% python3 -q
>>> import numpy as np
>>> from numpy import linalg as LA
>>> np.set_printoptions(precision=2, suppress=True, linewidth=160)
>>> rd = lambda a: np.round(a, 2) + 0
>>> X = np.load("out1.npy")
>>> X
array([[ 0,  0,  2,  0,  0],
       [35, 18, 11, 21, 47],
       [30, 43,  0, 42, 14],
       [ 0,  0, 44,  0, 11],
       [ 6,  5,  0,  0,  6],
       [ 0,  0,  0,  0,  0],
       [ 0,  0,  0,  0,  0],
       [ 0,  0,  0,  0,  0],
       [45,  0, 51, 21, 77],
       [ 0,  0,  1,  0,  0],
       [ 3,  0, 14,  0, 35],
       [21, 32, 18, 36, 17],
       [10, 37,  0, 18,  0],
       [ 0,  4, 16,  3,  0],
       [17,  0, 22,  2, 33],
       [ 0,  7,  0,  0,  0],
       [ 0,  0, 10,  0,  0],
       [22,  0, 33, 13, 38],
       [42, 31, 72, 79, 46],
       [ 3, 36,  0, 14,  0],
       [45,  1, 49, 47, 55],
       [ 0, 20,  0,  0,  0],
       [64, 15, 56, 68, 76],
       [ 0,  0,  0,  0,  0],
       [ 0,  0,  0,  0,  0],
       [ 0,  0, 44,  0, 17],
       [ 0,  0, 14,  0,  0],
       [ 0,  0,  0,  0,  0],
       [ 0,  0,  0,  0,  0],
       [ 0,  0, 42,  0, 18],
       [79, 18, 82, 90, 99],
       [ 0,  0,  0,  0,  0],
       [ 0, 19,  0,  0,  0],
       [ 0, 18,  0,  0,  0]])
>>> # rows 5 and 6 are equal
>>> x0 = np.array([3, 1, 1, 1, 3])
>>> rhs = X @ x0
>>> c, lr = np.zeros(5), 1 / LA.norm(X, 2) ** 2
>>> for i in range(150):
...     c -= lr * X.T @ (X @ c - rhs)
...     if i % 50 == 0: print(i, round(LA.norm(X @ c - rhs), 2))
... 
0 108.04
50 21.23
100 10.8
>>> rd(c)
array([2.5 , 0.97, 0.89, 1.26, 3.27])
>>> other = np.c_[X[:, :4] @ np.array([[2, 1, -3, 0], [2, 0, 1, -1], [3, 1, -3, 0], [1, 2, -2, -3]]), np.array([0, -1, 1, 3, 2, 1, -3, -2, 1, -3, 3, -3, -2, -2, 3, 2, 0, 0, 2, 1, -2, -3, 1, 0, -2, 1, -3, 0, 0, -1, -3, -3, 3, 0])]
>>> other
array([[   6,    2,   -6,    0,    0],
       [ 160,   88, -162,  -81,   -1],
       [ 188,  114, -131, -169,    1],
       [ 132,   44, -132,    0,    3],
       [  22,    6,  -13,   -5,    2],
       [   0,    0,    0,    0,    1],
       [   0,    0,    0,    0,   -3],
       [   0,    0,    0,    0,   -2],
       [ 264,  138, -330,  -63,    1],
       [   3,    1,   -3,    0,   -3],
       [  48,   17,  -51,    0,    3],
       [ 196,  111, -157, -140,   -3],
       [ 112,   46,  -29,  -91,   -2],
       [  59,   22,  -50,  -13,   -2],
       [ 102,   43, -121,   -6,    3],
       [  14,    0,    7,   -7,    2],
       [  30,   10,  -30,    0,    0],
       [ 156,   81, -191,  -39,    0],
       [ 441,  272, -469, -268,    2],
       [  92,   31,   -1,  -78,    1],
       [ 286,  188, -375, -142,   -2],
       [  40,    0,   20,  -20,   -3],
       [ 394,  256, -481, -219,    1],
       [   0,    0,    0,    0,    0],
       [   0,    0,    0,    0,   -2],
       [ 132,   44, -132,    0,    1],
       [  42,   14,  -42,    0,   -3],
       [   0,    0,    0,    0,    0],
       [   0,    0,    0,    0,    0],
       [ 126,   42, -126,    0,   -1],
       [ 530,  341, -645, -288,   -3],
       [   0,    0,    0,    0,   -3],
       [  38,    0,   19,  -19,    3],
       [  36,    0,   18,  -18,    0]])
>>> rd(LA.lstsq(X, other[:, 0])[0])
array([2., 2., 3., 1., 0.])
>>> C2 = np.cov(X, rowvar=False)
>>> np.argsort(-X.std(axis=0).round(6), kind="stable")
array([4, 3, 2, 0, 1])
>>> np.argwhere(np.triu(np.abs(np.corrcoef(X.T)) > 0.8, 1))
array([[0, 3],
       [0, 4],
       [2, 4]])
>>> C2.shape
(5, 5)
>>> rd(LA.eigvalsh(C2)[::-1])
array([2019.43,  300.99,  120.2 ,   44.14,    5.61])
>>> A = np.load("x.npy")
>>> A
array([[ 61,   0,   0,   0,   0,   2,   0,   0,   0,   0],
       [  1, -58,   2,   0,   0,   1,   2,   2,   2,   1],
       [  2,   2, -19,   1,   1,   0,   1,   1,   2,   0],
       [  1,   2,   2, -58,   0,   0,   2,   2,   1,   2],
       [  1,   0,   1,   2, -40,   2,   1,   0,   1,   2],
       [  1,   2,   0,   0,   0,  20,   0,   2,   1,   1],
       [  0,   2,   0,   2,   2,   0, -59,   0,   1,   1],
       [  0,   2,   0,   0,   1,   1,   2, -58,   0,   2],
       [  1,   2,   2,   0,   2,   2,   0,   2,  42,   0],
       [  0,   0,   1,   2,   0,   1,   0,   0,   2,  61]])
>>> rng = np.random.default_rng(13)
>>> idx = rng.permutation(10)
>>> idx
array([6, 1, 5, 0, 4, 7, 2, 8, 3, 9])
>>> other = A[idx][:, idx]
>>> np.diag(other)
array([-59, -58,  20,  61, -40, -58, -19,  42, -58,  61])
>>> rd(np.sort(np.abs(LA.eigvals(other))))
array([18.86, 19.88, 39.95, 42.21, 54.42, 58.94, 59.63, 60.42, 60.96, 61.17])
>>> np.allclose(A, A.T)
False
>>> np.allclose(A @ A.T, A.T @ A)
False
>>> np.trace(A)
np.int64(-108)
>>> other = A[0, 0] * A[1:] - np.outer(A[1:, 0], A[0])
>>> other
array([[    0, -3538,   122,     0,     0,    59,   122,   122,   122,    61],
       [    0,   122, -1159,    61,    61,    -4,    61,    61,   122,     0],
       [    0,   122,   122, -3538,     0,    -2,   122,   122,    61,   122],
       [    0,     0,    61,   122, -2440,   120,    61,     0,    61,   122],
       [    0,   122,     0,     0,     0,  1218,     0,   122,    61,    61],
       [    0,   122,     0,   122,   122,     0, -3599,     0,    61,    61],
       [    0,   122,     0,     0,    61,    61,   122, -3538,     0,   122],
       [    0,   122,   122,     0,   122,   120,     0,   122,  2562,     0],
       [    0,     0,    61,   122,     0,    61,     0,     0,   122,  3721]])
>>> rd(A[:, 0] / A[0, 0])
array([1.  , 0.02, 0.03, 0.02, 0.02, 0.02, 0.  , 0.  , 0.02, 0.  ])
>>> J = np.load("block3.npy")
>>> J
array([[ 0,  0,  0,  0,  3,  2,  0],
       [17,  8, 18, 19, 18, 17, 15],
       [14,  6, 14, 15, 19, 18, 14],
       [ 2,  0, 12,  3, 10,  9,  4],
       [ 3,  0,  2,  0,  0,  0,  0],
       [ 0,  0,  0,  0,  1,  0,  0],
       [ 5,  0,  8,  1,  9,  8,  1],
       [11,  0,  4,  0,  5,  4,  0],
       [ 1,  0,  6,  0,  0,  0,  0],
       [ 1,  0,  6,  0, 12, 11,  3],
       [ 2,  0,  4,  0, 10,  9,  0],
       [ 8,  0,  6,  0,  1,  0,  0],
       [ 5,  0,  0,  0,  9,  8,  0],
       [ 3,  0,  0,  0,  4,  3,  0],
       [ 0,  0,  8,  0,  8,  7,  0],
       [ 0,  0,  0,  0,  0,  0,  0],
       [ 8,  0,  6,  0,  1,  0,  0],
       [ 1,  0,  0,  0,  2,  1,  0],
       [13,  5, 14, 13, 16, 15, 11],
       [ 7,  0,  0,  0,  5,  4,  0],
       [ 0,  0,  0,  0,  0,  0,  0],
       [ 8,  0,  2,  1, 15, 14,  4],
       [ 5,  0,  2,  0,  0,  0,  0],
       [ 2,  0, 10,  0,  1,  0,  0],
       [ 0,  0, 18,  3,  3,  2,  0],
       [ 0,  0, 12,  0,  0,  0,  0],
       [ 0,  0,  0,  0,  0,  0,  0],
       [ 9,  0,  0,  0,  8,  7,  0],
       [12,  0,  0,  0,  6,  5,  0],
       [ 0,  0,  0,  0,  0,  0,  0],
       [ 6,  4, 20, 11, 10,  9,  8],
       [ 0,  0,  0,  0,  0,  0,  0],
       [ 5,  0,  0,  0, 13, 12,  1]])
>>> # rows 11 and 16 are equal
>>> other = np.c_[J[:, :2] @ np.array([[5, 2], [1, 5]]), np.array([1, 2, 0, 0, 1, -2, 2, 0, 0, 0, 1, -1, -2, 1, -1, 2, 0, 1, 1, 0, -1, 1, -2, 1, 0, 1, -2, -2, 1, 0, -1, 1, 2])]
>>> other
array([[ 0,  0,  1],
       [93, 74,  2],
       [76, 58,  0],
       [10,  4,  0],
       [15,  6,  1],
       [ 0,  0, -2],
       [25, 10,  2],
       [55, 22,  0],
       [ 5,  2,  0],
       [ 5,  2,  0],
       [10,  4,  1],
       [40, 16, -1],
       [25, 10, -2],
       [15,  6,  1],
       [ 0,  0, -1],
       [ 0,  0,  2],
       [40, 16,  0],
       [ 5,  2,  1],
       [70, 51,  1],
       [35, 14,  0],
       [ 0,  0, -1],
       [40, 16,  1],
       [25, 10, -2],
       [10,  4,  1],
       [ 0,  0,  0],
       [ 0,  0,  1],
       [ 0,  0, -2],
       [45, 18, -2],
       [60, 24,  1],
       [ 0,  0,  0],
       [34, 32, -1],
       [ 0,  0,  1],
       [25, 10,  2]])
>>> rd(LA.norm(other - J @ LA.lstsq(J, other)[0], axis=0))
array([0.  , 0.  , 6.86])
>>> LA.matrix_rank(np.c_[J, other])
np.int64(8)
>>> rd(LA.norm(LA.qr(J)[0].T @ other, axis=0) ** 2 / ((other ** 2).sum(axis=0) + 1e-12))
array([1.  , 1.  , 0.08])
